$ python3 -q
>>> import numpy as np
>>> from numpy import linalg as LA
>>> np.set_printoptions(precision=2, suppress=True, linewidth=160, legacy="1.25")
>>> def rd(a):
...     return np.round(a, 2) + 0
... 
>>> Y = np.array([[-6], [-6], [-6]])
>>> X = np.block([[np.zeros((3, 3)), Y], [Y.T, np.zeros((1, 1))]])
>>> X
array([[ 0.,  0.,  0., -6.],
       [ 0.,  0.,  0., -6.],
       [ 0.,  0.,  0., -6.],
       [-6., -6., -6.,  0.]])
>>> # row 1 repeats row 0
>>> rk = LA.matrix_rank(X)
>>> rk
2
>>> N = LA.svd(X)[2][rk:].T
>>> rd(N @ N.T)
array([[ 0.67, -0.33, -0.33,  0.  ],
       [-0.33,  0.67, -0.33,  0.  ],
       [-0.33, -0.33,  0.67,  0.  ],
       [ 0.  ,  0.  ,  0.  ,  0.  ]])
>>> LA.matrix_rank(X.T @ X), LA.matrix_rank(X @ X.T)
(2, 2)
>>> Y = X / np.sqrt((X ** 2).mean(axis=1, keepdims=True))
>>> rd(Y[3])
array([-1.15, -1.15, -1.15,  0.  ])
>>> LA.matrix_rank(Y) == LA.matrix_rank(X)
True
>>> rd(LA.norm(Y, axis=1))
array([2., 2., 2., 2.])
>>> Uu, s, vt = LA.svd(X)
>>> np.argmax(s[:-1] / (s[1:] + 1e-6)) + 1
2
>>> rd(s)
array([10.39, 10.39,  0.  ,  0.  ])
>>> Y = Uu[:, :2] @ np.diag(s[:2]) @ vt[:2]
>>> rd(LA.norm(X - Y) / LA.norm(X))
0.0
>>> LA.matrix_rank(X, rtol=0.05)
2
>>> [round(float(x), 2) for x in LA.svd(X, compute_uv=False)[:3]]
[10.39, 10.39, 0.0]
>>> LA.cond(X) > 100
True
>>> LA.matrix_rank(X, rtol=0.1)
2
>>> rd(LA.norm(X, 2) / LA.norm(X))
0.71
>>> vals, vecs = LA.eigh(X)
>>> rd(np.abs(vecs[:, -1]))
array([0.41, 0.41, 0.41, 0.71])
>>> rd(LA.svd(X, compute_uv=False))
array([10.39, 10.39,  0.  ,  0.  ])
>>> J = np.load("block19.npy")
>>> rd(J)
array([[ 0.11,  0.04,  0.04,  0.25, -0.18],
       [ 0.04,  0.01,  0.01,  0.08, -0.06],
       [ 0.04,  0.01,  0.01,  0.08, -0.06],
       [ 0.25,  0.08,  0.08,  0.58, -0.41],
       [-0.18, -0.06, -0.06, -0.41,  0.29]])
>>> np.allclose(J @ J.T, J.T @ J)
True
>>> np.allclose(J, J.T)
True
>>> LA.determinant(J)
Traceback (most recent call last):
  File "<python-input-34>", line 1, in <module>
    LA.determinant(J)
    ^^^^^^^^^^^^^^
AttributeError: module 'numpy.linalg' has no attribute 'determinant'
>>> rd(np.abs(LA.eigvals(J)).max())
1.0
>>> rng = np.random.default_rng(24721)
>>> z = rng.permutation(5)
>>> z
array([1, 3, 2, 4, 0])
>>> Y = J[z][:, z]
>>> rd(np.trace(Y))
1.0
>>> rd(Y)
array([[ 0.01,  0.08,  0.01, -0.06,  0.04],
       [ 0.08,  0.58,  0.08, -0.41,  0.25],
       [ 0.01,  0.08,  0.01, -0.06,  0.04],
       [-0.06, -0.41, -0.06,  0.29, -0.18],
       [ 0.04,  0.25,  0.04, -0.18,  0.11]])
>>> rd(LA.det(Y)), rd(LA.det(J[z]))
(0.0, 0.0)
